% ipython --no-banner

In [1]: import numpy as np

In [2]: import numpy.linalg as la

In [3]: np.set_printoptions(precision=2, suppress=True, linewidth=100)

In [4]: W0 = np.array([[1.0, 0.0, 0.0, 0.0],
   ...:     [0.0, 0.0, 0.0, 5.0],
   ...:     [0.0, 6.0, 5.0, 9.0],
   ...:     [0.0, 4.0, 2.0, 3.0]])

In [5]: out = W0 / la.norm(W0, axis=1, keepdims=True)

In [6]: cov = out @ out.T

In [7]: (cov - 2 * np.eye(4)).round(6).argmax(axis=1)
Out[7]: array([1, 2, 3, 2])

In [8]: out = la.inv(W0)

In [9]: (np.abs(out) > 1e-9).astype(int)
Out[9]: 
array([[1, 0, 0, 0],
       [0, 1, 1, 1],
       [0, 1, 1, 1],
       [0, 1, 0, 0]])

In [10]: la.det(W0) * out
Out[10]: 
array([[-40.,  -0.,  -0.,  -0.],
       [ -0.,  -3.,  10., -25.],
       [  0.,  18., -20.,  30.],
       [ -0.,  -8.,  -0.,  -0.]])

In [11]: x = np.array([0, 2, 0, -2])

In [12]: (W0 @ x).argmax()
Out[12]: np.int64(3)

In [13]: W0 @ np.eye(4)[3]
Out[13]: array([0., 5., 9., 3.])

In [14]: print(W0 @ np.ones(4))
[ 1.  5. 20.  9.]

In [15]: W0 @ x
Out[15]: array([  0., -10.,  -6.,   2.])

In [16]: W0 @ (2 * x)
Out[16]: array([  0., -20., -12.,   4.])

In [17]: np.sign((W0 @ x).round(6))
Out[17]: array([ 0., -1., -1.,  1.])

In [18]: np.einsum("ij,j->i", W0, x)
Out[18]: array([  0., -10.,  -6.,   2.])

In [19]: P = np.triu(np.array([[-2, -1, 2, 0], [2, -1, -2, 1], [0, 0, 1, 3], [1, 1, 3, 0]]), 1) + np.eye(4)

In [20]: out = P @ W0 @ la.inv(P)

In [21]: print(la.matrix_rank(out))
4

In [22]: np.poly(out)
Out[22]: array([  1.,  -9., -15.,  63., -40.])

In [23]: print(out)
[[   1.   13.   34. -102.]
 [   0.   -8.  -24.   70.]
 [   0.   18.   47. -141.]
 [   0.    4.   10.  -31.]]

In [24]: arr = np.load("w.npy")

In [25]: print(arr)
[[ 0.9   0.2  -0.1 ]
 [-0.9   0.2   1.9 ]
 [-2.5   1.2  -1.9 ]
 [-2.44  1.26 -1.82]]

In [26]: out = arr / np.sqrt((arr ** 2).mean(axis=1, keepdims=True))

In [27]: la.norm(out, axis=1)
Out[27]: array([1.73, 1.73, 1.73, 1.73])

In [28]: la.matrix_rank(out) == la.matrix_rank(arr)
Out[28]: np.True_

In [29]: print(la.matrix_rank(arr - arr.mean(axis=1, keepdims=True)))
2

In [30]: out[0]
Out[30]: array([ 1.68,  0.37, -0.19])

In [31]: t = np.radians(45)

In [32]: r_ = np.eye(3)

In [33]: r_[0, 0] = r_[1, 1] = np.cos(t)

In [34]: r_[0, 1], r_[1, 0] = -np.sin(t), np.sin(t)

In [35]: r_
Out[35]: 
array([[ 0.71, -0.71,  0.  ],
       [ 0.71,  0.71,  0.  ],
       [ 0.  ,  0.  ,  1.  ]])

In [36]: out = arr @ r_.T

In [37]: print(np.allclose(la.norm(arr, axis=1), la.norm(out, axis=1)))
True

In [38]: la.svd(arr, compute_uv=False), la.svd(out, compute_uv=False)
Out[38]: (array([4.75, 2.16, 0.51]), array([4.75, 2.16, 0.51]))

In [39]: r_[:, 0] @ r_[:, 2]
Out[39]: np.float64(0.0)

In [40]: la.svd(r_, compute_uv=False)
Out[40]: array([1., 1., 1.])

In [41]: la.norm(r_, axis=0)
Out[41]: array([1., 1., 1.])

In [42]: np.round(r_ @ r_.T, 2) + 0
Out[42]: 
array([[1., 0., 0.],
       [0., 1., 0.],
       [0., 0., 1.]])

In [43]: J = np.array([[0.83, 1.14, -4.31],
    ...:     [1.47, -3.84, 1.16],
    ...:     [1.15, -1.81, -1.07],
    ...:     [0.04, -2.68, 3.63],
    ...:     [-3.33, 1.61, 0.31],
    ...:     [0.02, -2.99, -1.52],
    ...:     [-0.93, 0.23, 0.22],
    ...:     [-5.02, -6.12, 2.61],
    ...:     [1.98, -4.38, -3.34],
    ...:     [0.64, 2.71, -0.76],
    ...:     [-2.85, 0.64, -2.0],
    ...:     [-3.14, -4.43, 2.48],
    ...:     [0.36, 1.78, 1.35],
    ...:     [2.14, 1.29, 1.71],
    ...:     [-0.45, -3.14, 1.28],
    ...:     [0.75, -4.65, -1.83],
    ...:     [2.22, -1.46, 1.75]])

In [44]: Ac = J - J.mean(axis=0)

In [45]: U, sig, VT = la.svd(Ac, full_matrices=False)

In [46]: sig
Out[46]: array([11.62,  9.01,  7.44])

In [47]: np.abs(U[:, 0]).argmax()
Out[47]: np.int64(7)

In [48]: VT[0] * np.sign(VT[0, np.abs(VT[0]).argmax()])
Out[48]: array([ 0.34,  0.85, -0.4 ])

In [49]: np.abs(VT[-1])
Out[49]: array([0.74, 0.02, 0.67])

In [50]: round((sig ** 2).sum() ** 2 / (sig ** 4).sum(), 2)
Out[50]: np.float64(2.64)

In [51]: np.round(Ac.mean(axis=0), 2) + 0
Out[51]: array([0., 0., 0.])

In [52]: cov = np.cov(J, rowvar=False)

In [53]: cov
Out[53]: 
array([[ 4.57,  0.94, -1.25],
       [ 0.94,  7.53, -1.16],
       [-1.25, -1.16,  4.88]])

In [54]: np.polyfit(J[:, 1], J[:, 0], 1)
Out[54]: array([ 0.13, -0.05])

In [55]: np.argwhere(np.triu(np.abs(np.corrcoef(J.T)) > 0.8, 1))
Out[55]: array([], shape=(0, 2), dtype=int64)

In [56]: A = np.load("out1.npy")

In [57]: A
Out[57]: 
array([[4., 3., 3.],
       [3., 4., 3.],
       [3., 3., 4.]])

In [58]: np.allclose(A @ A.T, A.T @ A)
Out[58]: True

In [59]: A @ np.ones(3)
Out[59]: array([10., 10., 10.])

In [60]: Q = A.astype(float).copy()

In [61]: for j in range(3):
    ...:     Q[:, j] -= Q[:, :j] @ (Q[:, :j].T @ Q[:, j])
    ...:     Q[:, j] /= la.norm(Q[:, j])
    ...: 

In [62]: np.round(Q.T @ Q, 2) + 0
Out[62]: 
array([[1., 0., 0.],
       [0., 1., 0.],
       [0., 0., 1.]])

In [63]: print(np.round(Q.T @ A, 2) + 0)
[[5.83 5.66 5.66]
 [0.   1.4  0.69]
 [0.   0.   1.22]]

In [64]: F = np.array([[-2.0, 1.0, 1.0], [1.0, -2.0, 1.0], [1.0, 1.0, -2.0]])

In [65]: P = np.triu(np.array([[5, 3, 2], [5, 2, 1], [4, 1, 2]]), 1) + np.eye(3)

In [66]: out = P @ F @ la.inv(P)

In [67]: print(P @ F - F @ P)
[[ 5.  2.  2.]
 [ 1. -2. -2.]
 [ 0. -3. -3.]]

In [68]: np.trace(out), np.trace(F)
Out[68]: (np.float64(-6.0), np.float64(-6.0))

In [69]: np.argsort(-la.norm(F, axis=0).round(6), kind="stable")[:3]
Out[69]: array([0, 1, 2])

In [70]: print([round(float(x), 2) for x in la.svd(F, compute_uv=False)[:3]])
[3.0, 3.0, 0.0]

In [71]: data = np.array([[0.1, 1.0, 2.0], [2.0, 2.1, 1.0], [0.0, 1.0, 2.1]])

In [72]: rng = np.random.default_rng(53)

In [73]: labels = rng.permutation(3)

In [74]: labels
Out[74]: array([0, 2, 1])

In [75]: out = data[labels][:, labels]

In [76]: np.round(la.det(out), 2), round(float(la.det(data[labels])), 2)
Out[76]: (np.float64(0.14), -0.14)

In [77]: np.allclose(out, data)
Out[77]: False

In [78]: np.diag(out)
Out[78]: array([0.1, 2.1, 2.1])

In [79]: out
Out[79]: 
array([[0.1, 2. , 1. ],
       [0. , 2.1, 1. ],
       [2. , 1. , 2.1]])

In [80]: round(float(np.trace(out)), 2)
Out[80]: 4.3

In [81]: np.sort(np.abs(la.eigvals(out)))
Out[81]: array([0.1 , 0.37, 3.83])

In [82]: labels = rng.integers(0, 3, 3)

In [83]: mat = (labels[:, None] == labels) * -2 + np.eye(3)

In [84]: mat
Out[84]: 
array([[-1., -2.,  0.],
       [-2., -1.,  0.],
       [ 0.,  0., -1.]])

In [85]: np.count_nonzero(mat)
Out[85]: np.int64(5)

In [86]: mat.shape
Out[86]: (3, 3)

In [87]: mat[:, 3]
---------------------------------------------------------------------------
IndexError                                Traceback (most recent call last)
Cell In[87], line 1
----> 1 mat[:, 3]

IndexError: index 3 is out of bounds for axis 1 with size 3

In [88]: print(mat - mat[0])
[[ 0.  0.  0.]
 [-1.  1.  0.]
 [ 1.  2. -1.]]

In [89]: np.unravel_index(np.abs(mat).argmax(), mat.shape)
Out[89]: (np.int64(0), np.int64(1))

In [90]: mat[3]
---------------------------------------------------------------------------
IndexError                                Traceback (most recent call last)
Cell In[90], line 1
----> 1 mat[3]

IndexError: index 3 is out of bounds for axis 0 with size 3

In [91]: mat.mean(axis=0)
Out[91]: array([-1.  , -1.  , -0.33])

In [92]: np.diff(mat, axis=0)
Out[92]: 
array([[-1.,  1.,  0.],
       [ 2.,  1., -1.]])

In [93]: np.abs(mat).max()
Out[93]: np.float64(2.0)

In [94]: ev, vecs = la.eigh(mat)

In [95]: la.eigvalsh(mat + 4 * np.eye(3))
Out[95]: array([1., 3., 5.])

In [96]: print(np.round(vecs.T @ vecs, 2) + 0)
[[1. 0. 0.]
 [0. 1. 0.]
 [0. 0. 1.]]

In [97]: np.unique(ev.round(6) + 0, return_counts=True)[1]
Out[97]: array([1, 1, 1])

In [98]: print(np.round(vecs.T @ mat @ vecs, 2) + 0)
[[-3.  0.  0.]
 [ 0. -1.  0.]
 [ 0.  0.  1.]]

In [99]: vecs @ np.diag(ev) @ vecs.T
Out[99]: 
array([[-1., -2.,  0.],
       [-2., -1.,  0.],
       [ 0.,  0., -1.]])

In [100]: ev.sum(), np.trace(mat)
Out[100]: (np.float64(-3.0), np.float64(-3.0))

In [101]: X = 0.9 ** np.abs(np.subtract.outer(np.arange(3), np.arange(3)))

In [102]: print(X)
[[1.   0.9  0.81]
 [0.9  1.   0.9 ]
 [0.81 0.9  1.  ]]

In [103]: ev, vecs = la.eigvalsh(X)
---------------------------------------------------------------------------
ValueError                                Traceback (most recent call last)
Cell In[103], line 1
----> 1 ev, vecs = la.eigvalsh(X)

ValueError: too many values to unpack (expected 2)

In [104]: ev, vecs = la.eigh(X)

In [105]: vecs @ np.diag(ev) @ vecs.T
Out[105]: 
array([[1.  , 0.9 , 0.81],
       [0.9 , 1.  , 0.9 ],
       [0.81, 0.9 , 1.  ]])

In [106]: la.svd(X, compute_uv=False)
Out[106]: array([2.74, 0.19, 0.07])

In [107]: print(ev.sum(), np.trace(X))
3.0 3.0

In [108]: (ev > 1e-8).sum(), (ev < -1e-8).sum()
Out[108]: (np.int64(3), np.int64(0))

In [109]: x = np.array([2, -1, 1])

In [110]: la.norm(X @ x) <= la.norm(X, 2) * la.norm(x) + 1e-9
Out[110]: np.True_

In [111]: (X * x).sum(axis=1)
Out[111]: array([1.91, 1.7 , 1.72])

In [112]: np.sign((X @ x).round(6))
Out[112]: array([1., 1., 1.])

In [113]: X @ x
Out[113]: array([1.91, 1.7 , 1.72])

In [114]: X @ np.eye(3)[2]
Out[114]: array([0.81, 0.9 , 1.  ])

In [115]: U, sig, VT = la.svd(X)

In [116]: sig
Out[116]: array([2.74, 0.19, 0.07])

In [117]: out = U[:, :1] @ np.diag(sig[:1]) @ VT[:1]

In [118]: print(round(float(np.abs(X - out).max()), 2))
0.11

In [119]: round(float(la.norm(X - out, 2)), 2), round(float(sig[1]), 2)
Out[119]: (0.19, 0.19)

In [120]: round(float(la.norm(X - out) / la.norm(X)), 2)
Out[120]: 0.07

In [121]: la.matrix_rank(out)
Out[121]: np.int64(1)

In [122]: la.matrix_rank(X, rtol=0.05)
Out[122]: np.int64(2)
